$ python -q
>>> import numpy as np
>>> from numpy import linalg as LA
>>> np.set_printoptions(precision=3, suppress=True, linewidth=100)
>>> data, _ = LA.qr(np.array([[0.8, -0.4, -0.9], [-0.3, 1.7, 0.8], [-1.0, 0.8, 0.8]]))
>>> print(data)
[[-0.608 -0.241  0.756]
 [ 0.228 -0.966 -0.124]
 [ 0.76   0.097  0.642]]
>>> out = np.array([[-1, 1, -2], [-1, 0, -3], [3, 3, 3]])
>>> print(LA.matrix_rank(np.vstack([data, out.T])))
3
>>> print(LA.matrix_rank(data @ out))
3
>>> print(np.einsum("ij->j", data))
[ 0.38  -1.11   1.274]
>>> J = np.array([[1.0, -1.0, 0.0, 0.0, 0.0, 0.0],
...     [-2.0, -2.0, 0.0, 0.0, 0.0, 0.0],
...     [0.0, 0.0, -3.0, 2.0, 1.0, 3.0],
...     [0.0, 0.0, 4.0, 0.0, -3.0, 4.0],
...     [0.0, 0.0, -5.0, 0.0, -4.0, 0.0],
...     [0.0, 0.0, -5.0, -5.0, 5.0, 3.0]])
>>> print(J)
[[ 1. -1.  0.  0.  0.  0.]
 [-2. -2.  0.  0.  0.  0.]
 [ 0.  0. -3.  2.  1.  3.]
 [ 0.  0.  4.  0. -3.  4.]
 [ 0.  0. -5.  0. -4.  0.]
 [ 0.  0. -5. -5.  5.  3.]]
>>> # splits into 2 blocks
>>> q, vecs = LA.qr(J[:, :3])[0], LA.qr(J[:, 3:])[0]
>>> sig = LA.svd(q.T @ vecs, compute_uv=False)
>>> print(sig.round(3) + 0)
[0.422 0.    0.   ]
>>> x0 = np.array([0, -1, -4])
>>> print([p for p in range(1, 25) if np.allclose(LA.matrix_power(data, p), np.eye(3))])
[]
>>> print(round(LA.det(data), 3))
1.0
>>> print(np.abs(LA.eigvals(data)))
[1. 1. 1.]
>>> A = np.load("test7.npy")
>>> print(A)
[[-0.8   -0.986  0.948  0.804  0.07 ]
 [-0.371  0.744 -0.235  0.09   0.793]
 [ 0.273  0.898 -0.696 -0.397  0.43 ]
 [ 0.934  0.975 -0.965 -0.894 -0.774]
 [ 0.691 -0.726 -0.04  -0.371 -0.933]
 [-0.995 -0.935  0.988  0.977  0.996]
 [-0.245 -0.691  0.501  0.291 -0.149]
 [-0.327 -0.139  0.254  0.235  0.363]
 [-0.894 -0.989  0.969  0.874  0.422]
 [-0.485  0.226  0.188  0.291  0.691]
 [ 0.578 -0.949  0.462 -0.119 -0.96 ]
 [-0.07   0.264 -0.09   0.     0.245]
 [ 0.98   0.992 -0.989 -0.958 -0.912]
 [ 0.98   0.848 -0.957 -0.933 -0.984]
 [ 0.711  0.965 -0.9   -0.716 -0.05 ]
 [ 0.726  0.874 -0.824 -0.67  -0.438]
 [ 0.67   0.843 -0.782 -0.617 -0.371]
 [-0.38   0.827 -0.327  0.06   0.84 ]
 [-0.716  0.635  0.149  0.422  0.929]
 [ 0.954  0.997 -0.99  -0.94  -0.558]]
>>> proj = A @ LA.solve(A.T @ A, A.T)
>>> print(round(np.trace(proj), 3))
5.0
>>> print(np.allclose(proj @ proj, proj))
True
>>> Xc = (A - A.mean(axis=0)) / A.std(axis=0)
>>> print(Xc.std(axis=0))
[1. 1. 1. 1. 1.]
>>> c = LA.lstsq(np.delete(Xc, 4, axis=1), Xc[:, 4])[0]
>>> print(np.abs(c).argmax())
3
>>> q, Rm = LA.qr(A)
>>> print(round(abs(Rm[0, 0]), 3), round(float(LA.norm(A[:, 0])), 3))
3.115 3.115
>>> print(np.allclose(Rm.T @ Rm, A.T @ A))
True
>>> print(np.round(np.trace(q @ q.T), 3))
5.0
>>> print(np.round(q @ Rm, 3) + 0)
[[-0.8   -0.986  0.948  0.804  0.07 ]
 [-0.371  0.744 -0.235  0.09   0.793]
 [ 0.273  0.898 -0.696 -0.397  0.43 ]
 [ 0.934  0.975 -0.965 -0.894 -0.774]
 [ 0.691 -0.726 -0.04  -0.371 -0.933]
 [-0.995 -0.935  0.988  0.977  0.996]
 [-0.245 -0.691  0.501  0.291 -0.149]
 [-0.327 -0.139  0.254  0.235  0.363]
 [-0.894 -0.989  0.969  0.874  0.422]
 [-0.485  0.226  0.188  0.291  0.691]
 [ 0.578 -0.949  0.462 -0.119 -0.96 ]
 [-0.07   0.264 -0.09   0.     0.245]
 [ 0.98   0.992 -0.989 -0.958 -0.912]
 [ 0.98   0.848 -0.957 -0.933 -0.984]
 [ 0.711  0.965 -0.9   -0.716 -0.05 ]
 [ 0.726  0.874 -0.824 -0.67  -0.438]
 [ 0.67   0.843 -0.782 -0.617 -0.371]
 [-0.38   0.827 -0.327  0.06   0.84 ]
 [-0.716  0.635  0.149  0.422  0.929]
 [ 0.954  0.997 -0.99  -0.94  -0.558]]
